% ipython --no-banner

In [1]: import numpy as np

In [2]: from numpy import linalg as LA

In [3]: np.set_printoptions(precision=1, suppress=True, linewidth=200)

In [4]: A = np.load("layer5.npy")

In [5]: A
Out[5]: 
array([[ 3,  3,  3,  0,  2],
       [ 3,  3,  7,  5,  5],
       [ 8,  3, 10,  6,  8],
       [13,  3, 10,  8, 11],
       [13,  3, 11, 13, 13],
       [18,  3, 15, 17, 17],
       [21,  5, 16, 19, 20],
       [26,  8, 18, 19, 25],
       [29, 13, 19, 21, 27],
       [33, 16, 20, 24, 29],
       [35, 20, 25, 26, 32],
       [40, 20, 28, 29, 36],
       [45, 25, 32, 29, 37],
       [49, 27, 36, 34, 41]])

In [6]: dist = LA.norm(A[:, None] - A[None], axis=-1)

In [7]: (dist + 1e9 * np.eye(14)).round(6).argmin(axis=1)
Out[7]: array([ 1,  2,  3,  4,  3,  6,  5,  8,  9,  8,  9, 10, 11, 12])

In [8]: dist.mean(axis=1).argmax()
Out[8]: np.int64(13)

In [9]: dist[10].round(6).argsort(kind="stable")[:4]
Out[9]: array([10,  9, 11,  8])

In [10]: np.flatnonzero(dist[10] < dist.mean() / 2)
Out[10]: array([ 8,  9, 10, 11, 12])

In [11]: dist.shape
Out[11]: (14, 14)

In [12]: O, R = LA.qr(A)

In [13]: np.round(abs(R[0, 0]), 1), np.round(LA.norm(A[:, 0]), 1)
Out[13]: (np.float64(105.1), np.float64(105.1))

In [14]: np.trace(O @ O.T)
Out[14]: np.float64(5.0)

In [15]: np.abs(np.diag(R))
Out[15]: array([105.1,  11.8,   8.2,   6.1,   3.5])

In [16]: np.round(O @ R, 1) + 0
Out[16]: 
array([[ 3.,  3.,  3.,  0.,  2.],
       [ 3.,  3.,  7.,  5.,  5.],
       [ 8.,  3., 10.,  6.,  8.],
       [13.,  3., 10.,  8., 11.],
       [13.,  3., 11., 13., 13.],
       [18.,  3., 15., 17., 17.],
       [21.,  5., 16., 19., 20.],
       [26.,  8., 18., 19., 25.],
       [29., 13., 19., 21., 27.],
       [33., 16., 20., 24., 29.],
       [35., 20., 25., 26., 32.],
       [40., 20., 28., 29., 36.],
       [45., 25., 32., 29., 37.],
       [49., 27., 36., 34., 41.]])

In [17]: O.shape, R.shape
Out[17]: ((14, 5), (5, 5))

In [18]: R
Out[18]: 
array([[-105.1,  -50.8,  -74.9,  -75.9,  -92.8],
       [   0. ,  -11.8,    1.1,    5.4,    3.3],
       [   0. ,    0. ,   -8.2,   -2.7,   -1.4],
       [   0. ,    0. ,    0. ,    6.1,    2.8],
       [   0. ,    0. ,    0. ,    0. ,    3.5]])

In [19]: x0 = np.array([0, -1, 5, -2, 5])

In [20]: LA.norm(A @ x0) <= LA.norm(A, 2) * LA.norm(x0) + 1e-9
Out[20]: np.True_

In [21]: A @ np.eye(5)[1]
Out[21]: array([ 3.,  3.,  3.,  3.,  3.,  3.,  5.,  8., 13., 16., 20., 20., 25., 27.])

In [22]: A @ np.ones(5)
Out[22]: array([ 11.,  23.,  35.,  45.,  53.,  70.,  81.,  96., 109., 122., 138., 153., 168., 187.])
